$ python3 -q
>>> import numpy as np
>>> np.set_printoptions(precision=3, suppress=True, linewidth=160, legacy="1.25")
>>> def rnd(a):
...     return np.round(a, 3) + 0
... 
>>> rng = np.random.default_rng(107)
>>> feats = rng.normal(size=(23, 3)) + 20 * np.array([1, 3, 2])
>>> rnd(feats)
array([[20.38 , 58.112, 39.956],
       [21.779, 58.497, 40.599],
       [19.408, 61.587, 39.556],
       [19.393, 61.707, 41.319],
       [19.667, 58.005, 38.338],
       [20.479, 60.5  , 38.568],
       [21.291, 60.568, 39.489],
       [19.882, 60.213, 39.424],
       [20.727, 59.845, 39.858],
       [20.964, 60.483, 38.501],
       [20.023, 58.932, 40.19 ],
       [20.466, 58.615, 41.011],
       [21.854, 60.413, 38.86 ],
       [19.853, 60.323, 40.513],
       [20.582, 59.283, 39.511],
       [20.773, 63.043, 40.318],
       [20.024, 60.666, 41.773],
       [20.124, 57.454, 39.496],
       [19.314, 58.945, 38.613],
       [19.026, 62.574, 40.741],
       [20.233, 58.676, 39.559],
       [20.357, 59.804, 39.796],
       [21.656, 61.393, 40.527]])
>>> x = np.array([1, 2, 0])
>>> h = np.maximum(feats @ x, 0)
>>> np.tanh(feats @ x)
array([1., 1., 1., 1., 1., 1., 1., 1., 1., 1., 1., 1., 1., 1., 1., 1., 1., 1., 1., 1., 1., 1., 1.])
>>> A = np.loadtxt("mat.csv", delimiter=",")
>>> A
array([[-1.111, -0.269, -1.123],
       [-4.158, -1.432, -4.177],
       [-3.081, -1.111, -3.228],
       [ 0.356,  0.086,  0.363],
       [-3.456, -1.202, -3.469],
       [ 1.749,  0.558,  1.803],
       [ 1.431,  0.468,  1.386],
       [ 0.844,  0.333,  0.959],
       [-2.729, -0.95 , -2.726],
       [ 2.857,  0.921,  2.824],
       [ 1.349,  0.479,  1.453],
       [ 1.412,  0.545,  1.422],
       [ 0.71 ,  0.284,  0.753],
       [-1.863, -0.661, -1.731],
       [-0.324, -0.09 , -0.35 ],
       [ 3.496,  1.217,  3.534],
       [-1.242, -0.454, -1.225],
       [-5.017, -1.59 , -5.059],
       [-2.304, -0.816, -2.334],
       [ 0.435,  0.075,  0.338],
       [ 2.881,  0.965,  2.881],
       [ 1.677,  0.541,  1.677],
       [ 3.923,  1.254,  3.962]])
>>> x = np.array([1, 1, 3])
>>> y = feats @ x
>>> rnd(np.linalg.lstsq(feats, y)[0])
array([1., 1., 3.])
>>> y = y + 0.3 * rng.normal(size=23)
>>> rnd(y)
array([197.869, 202.097, 199.311, 204.824, 192.621, 196.769, 200.615, 197.626, 200.346, 196.748, 199.494, 201.816, 199.309, 201.693, 198.633, 204.501, 206.301,
       196.109, 193.827, 203.747, 197.379, 199.282, 205.025])
>>> beta, *_ = np.linalg.lstsq(feats, y)
>>> beta.round()
array([1., 1., 3.])
>>> G = np.cov(A, rowvar=False)
>>> rnd(np.corrcoef(A.T))
array([[1.   , 0.998, 1.   ],
       [0.998, 1.   , 0.998],
       [1.   , 0.998, 1.   ]])
>>> G.shape
(3, 3)
>>> np.argsort(-A.std(axis=0).round(6), kind="stable")
array([2, 0, 1])
>>> rnd(G)
array([[6.37 , 2.142, 6.419],
       [2.142, 0.723, 2.159],
       [6.419, 2.159, 6.472]])
>>> rnd(np.linalg.eigvalsh(G)[::-1])
array([13.561,  0.002,  0.002])
>>> rnd(A.std(axis=0))
array([2.468, 0.832, 2.488])
>>> U, sigma, vt = np.linalg.svd(A, full_matrices=False)
>>> rnd(np.cumsum(sigma ** 2) / np.sum(sigma ** 2))
array([1., 1., 1.])
>>> rnd(vt @ vt.T)
array([[1., 0., 0.],
       [0., 1., 0.],
       [0., 0., 1.]])
>>> rnd(sigma)
array([17.285,  0.232,  0.196])
>>> np.abs(U[:, 0]).round(6).argmax()
17
>>> hat = A @ np.linalg.solve(A.T @ A, A.T)
>>> rnd(hat @ A[:, 1])
array([-0.269, -1.432, -1.111,  0.086, -1.202,  0.558,  0.468,  0.333, -0.95 ,  0.921,  0.479,  0.545,  0.284, -0.661, -0.09 ,  1.217, -0.454, -1.59 , -0.816,
        0.075,  0.965,  0.541,  1.254])
>>> rnd(np.trace(hat))
3.0
>>> rnd(np.linalg.eigvalsh(hat))
array([0., 0., 0., 0., 0., 0., 0., 0., 0., 0., 0., 0., 0., 0., 0., 0., 0., 0., 0., 0., 1., 1., 1.])
>>> np.allclose(hat @ hat, hat)
True
>>> idx = rng.permutation(3)
>>> other = A[:, idx] * rng.choice([-1, 1], 3)
>>> other
array([[ 1.111, -1.123,  0.269],
       [ 4.158, -4.177,  1.432],
       [ 3.081, -3.228,  1.111],
       [-0.356,  0.363, -0.086],
       [ 3.456, -3.469,  1.202],
       [-1.749,  1.803, -0.558],
       [-1.431,  1.386, -0.468],
       [-0.844,  0.959, -0.333],
       [ 2.729, -2.726,  0.95 ],
       [-2.857,  2.824, -0.921],
       [-1.349,  1.453, -0.479],
       [-1.412,  1.422, -0.545],
       [-0.71 ,  0.753, -0.284],
       [ 1.863, -1.731,  0.661],
       [ 0.324, -0.35 ,  0.09 ],
       [-3.496,  3.534, -1.217],
       [ 1.242, -1.225,  0.454],
       [ 5.017, -5.059,  1.59 ],
       [ 2.304, -2.334,  0.816],
       [-0.435,  0.338, -0.075],
       [-2.881,  2.881, -0.965],
       [-1.677,  1.677, -0.541],
       [-3.923,  3.962, -1.254]])
>>> U, _, vt = np.linalg.svd(A.T @ other)
>>> idx
array([0, 2, 1])
>>> rnd(np.linalg.lstsq(A, other)[0])
array([[-1.,  0.,  0.],
       [ 0.,  0., -1.],
       [ 0.,  1.,  0.]])
>>> J = np.load("block11.npy")
>>> J
array([[-0.3,  0.9],
       [ 0.4,  0.9]])
>>> w, evecs = np.linalg.eig(J)
>>> rnd(w)
array([-0.549,  1.149])
>>> rnd(np.sort(np.linalg.eigvals(J @ J)))
array([0.301, 1.319])
>>> J.reshape(2, -1)
array([[-0.3,  0.9],
       [ 0.4,  0.9]])
>>> T = J.reshape(2, 2, -1)
>>> T.transpose(1, 0, 2)
array([[[-0.3],
        [ 0.4]],

       [[ 0.9],
        [ 0.9]]])
>>> np.einsum("ihd,jhd->hij", T, T).shape
(2, 2, 2)
>>> rnd(T.sum(axis=1))
array([[0.6],
       [1.3]])
>>> J.shape
(2, 2)
>>> np.count_nonzero(J)
4
>>> rnd(np.linalg.norm(J))
1.367
>>> np.linalg.matrix_rank(J)
2
>>> np.diff(J, axis=0)
array([[0.7, 0. ]])
>>> rnd(np.linalg.svd(J, compute_uv=False))
array([1.275, 0.494])
>>> rnd(J.mean(axis=0))
array([0.05, 0.9 ])
>>> rnd(J.sum(axis=1))
array([0.6, 1.3])
